$ ipython --no-banner

In [1]: import numpy as np

In [2]: np.set_printoptions(suppress=True, linewidth=200)

In [3]: feats = np.load("case13.npy")

In [4]: feats
Out[4]: 
array([[ 401,  -21,   36,  191,   15,  -91, -114,  129,  -88],
       [ -21,  177,   59,  -48,   49,  -43,  -75,  -11,  -12],
       [  36,   59,  242, -110,  121,   94, -157,   21, -169],
       [ 191,  -48, -110,  363,  -78,  -63,   25,  -68,  -13],
       [  15,   49,  121,  -78,  184,  -44, -177,   28, -105],
       [ -91,  -43,   94,  -63,  -44,  267,   26, -113,    7],
       [-114,  -75, -157,   25, -177,   26,  342,  -25,  123],
       [ 129,  -11,   21,  -68,   28, -113,  -25,  202,  -64],
       [ -88,  -12, -169,  -13, -105,    7,  123,  -64,  200]])

In [5]: # null space of dimension 1

In [6]: vec = np.array([3, -3, -1, -3, 2, 0, 2, 0, 0])

In [7]: np.linalg.norm(feats @ vec) <= np.linalg.norm(feats, 2) * np.linalg.norm(vec) + 1e-9
Out[7]: np.True_

In [8]: np.sign((feats @ vec).round(6))
Out[8]: array([ 1, -1, -1, -1,  1, -1,  1,  1,  1])

In [9]: feats @ (2 * vec)
Out[9]: array([  918, -1122,  -106,  -736,    50,  -170,   590,  1218,    32])

In [10]: np.einsum("ij,j->i", feats, vec)
Out[10]: array([ 459, -561,  -53, -368,   25,  -85,  295,  609,   16])

In [11]: feats @ np.ones(9)
Out[11]: array([ 458.,   75.,  137.,  199.,   -7.,   40.,  -32.,   99., -121.])

In [12]: feats @ vec
Out[12]: array([ 459, -561,  -53, -368,   25,  -85,  295,  609,   16])

In [13]: evals, evecs = np.linalg.eigh(feats)

In [14]: np.round(np.abs(evecs[:, -1]), 2)
Out[14]: array([0.38, 0.15, 0.42, 0.06, 0.37, 0.11, 0.56, 0.21, 0.39])

In [15]: np.abs(evecs[:, -1]).round(6).argmax()
Out[15]: np.int64(6)

In [16]: np.round(evecs @ np.diag(evals) @ evecs.T, 2)
Out[16]: 
array([[ 401.,  -21.,   36.,  191.,   15.,  -91., -114.,  129.,  -88.],
       [ -21.,  177.,   59.,  -48.,   49.,  -43.,  -75.,  -11.,  -12.],
       [  36.,   59.,  242., -110.,  121.,   94., -157.,   21., -169.],
       [ 191.,  -48., -110.,  363.,  -78.,  -63.,   25.,  -68.,  -13.],
       [  15.,   49.,  121.,  -78.,  184.,  -44., -177.,   28., -105.],
       [ -91.,  -43.,   94.,  -63.,  -44.,  267.,   26., -113.,    7.],
       [-114.,  -75., -157.,   25., -177.,   26.,  342.,  -25.,  123.],
       [ 129.,  -11.,   21.,  -68.,   28., -113.,  -25.,  202.,  -64.],
       [ -88.,  -12., -169.,  -13., -105.,    7.,  123.,  -64.,  200.]])

In [17]: np.unique(evals.round(6) + 0, return_counts=True)[1]
Out[17]: array([1, 1, 1, 1, 1, 1, 1, 1, 1])

In [18]: np.round(np.linalg.svd(feats, compute_uv=False), 2) + 0
Out[18]: array([775.88, 646.21, 349.58, 260.41, 143.98, 136.92,  48.04,  16.98,   0.  ])

In [19]: feats.sum(axis=1)
Out[19]: array([ 458,   75,  137,  199,   -7,   40,  -32,   99, -121])

In [20]: feats.sum(axis=0)
Out[20]: array([ 458,   75,  137,  199,   -7,   40,  -32,   99, -121])

In [21]: np.unravel_index(np.abs(feats).argmax(), feats.shape)
Out[21]: (np.int64(0), np.int64(0))

In [22]: feats - feats[0]
Out[22]: 
array([[   0,    0,    0,    0,    0,    0,    0,    0,    0],
       [-422,  198,   23, -239,   34,   48,   39, -140,   76],
       [-365,   80,  206, -301,  106,  185,  -43, -108,  -81],
       [-210,  -27, -146,  172,  -93,   28,  139, -197,   75],
       [-386,   70,   85, -269,  169,   47,  -63, -101,  -17],
       [-492,  -22,   58, -254,  -59,  358,  140, -242,   95],
       [-515,  -54, -193, -166, -192,  117,  456, -154,  211],
       [-272,   10,  -15, -259,   13,  -22,   89,   73,   24],
       [-489,    9, -205, -204, -120,   98,  237, -193,  288]])

In [23]: np.round(feats.mean(axis=0), 2)
Out[23]: array([ 50.89,   8.33,  15.22,  22.11,  -0.78,   4.44,  -3.56,  11.  , -13.44])

In [24]: rng = np.random.default_rng(44)

In [25]: arr = rng.normal(size=(17, 5))

In [26]: arr = 10 * arr / np.linalg.norm(arr, axis=1, keepdims=True)

In [27]: arr.round(2)
Out[27]: 
array([[ 7.07,  0.5 ,  1.6 ,  5.56,  4.03],
       [ 4.18, -2.74, -7.35,  2.71, -3.69],
       [ 6.07,  1.55, -5.47,  1.96,  5.2 ],
       [ 1.44, -6.35,  2.13,  2.9 ,  6.69],
       [ 3.28, -4.13, -2.26,  2.75, -7.71],
       [ 4.11, -4.44, -2.23,  7.63, -0.34],
       [-3.79,  3.54, -1.18, -7.86,  3.14],
       [ 8.51,  3.66,  1.74,  1.02,  3.18],
       [ 3.  , -4.12,  2.44,  0.25,  8.25],
       [-1.12,  6.64, -6.13,  1.66, -3.78],
       [-5.18,  4.64, -5.81, -0.82, -4.15],
       [ 1.65,  1.15, -9.  ,  2.92, -2.53],
       [ 5.3 ,  2.34,  2.53, -6.21,  4.63],
       [ 0.28, -5.37,  1.37,  5.36, -6.37],
       [ 7.08, -1.95, -3.52, -2.58, -5.2 ],
       [ 1.22,  1.49,  5.8 ,  7.75, -1.63],
       [ 5.24, -5.44,  3.14, -5.14, -2.59]])

In [28]: B = np.c_[arr[:, :4] @ np.array([[4, 3, 3, 5], [3, 2, 2, 3], [2, 0, 1, 2], [0, 3, 1, 0]]), np.array([1, -7, -3, 6, -8, -4, 2, -2, 3, 5, 7, 1, 4, -9, -3, 1, -6])]

In [29]: B.round(2)
Out[29]: 
array([[ 32.99,  38.9 ,  29.38,  40.06,   1.  ],
       [ -6.2 ,  15.2 ,   2.42,  -2.02,  -7.  ],
       [ 17.98,  27.19,  17.8 ,  24.05,  -3.  ],
       [ -9.03,   0.31,  -3.35,  -7.59,   6.  ],
       [ -3.78,   9.85,   2.08,  -0.5 ,  -8.  ],
       [ -1.34,  26.36,   8.86,   2.77,  -4.  ],
       [ -6.93, -27.9 , -13.35, -10.72,   2.  ],
       [ 48.51,  35.93,  35.62,  57.02,  -2.  ],
       [  4.52,   1.52,   3.45,   7.52,   3.  ],
       [  3.18,  14.91,   5.45,   2.06,   5.  ],
       [-18.43,  -8.72, -12.9 , -23.62,   7.  ],
       [ -7.95,  16.  ,   1.16,  -6.31,   1.  ],
       [ 33.27,   1.94,  16.89,  38.57,   4.  ],
       [-12.25,   6.18,  -3.17, -11.97,  -9.  ],
       [ 15.44,   9.59,  11.24,  22.52,  -3.  ],
       [ 20.94,  29.89,  20.19,  22.17,   1.  ],
       [ 10.92, -10.56,   2.85,  16.16,  -6.  ]])

In [30]: np.linalg.matrix_rank(B)
Out[30]: np.int64(5)
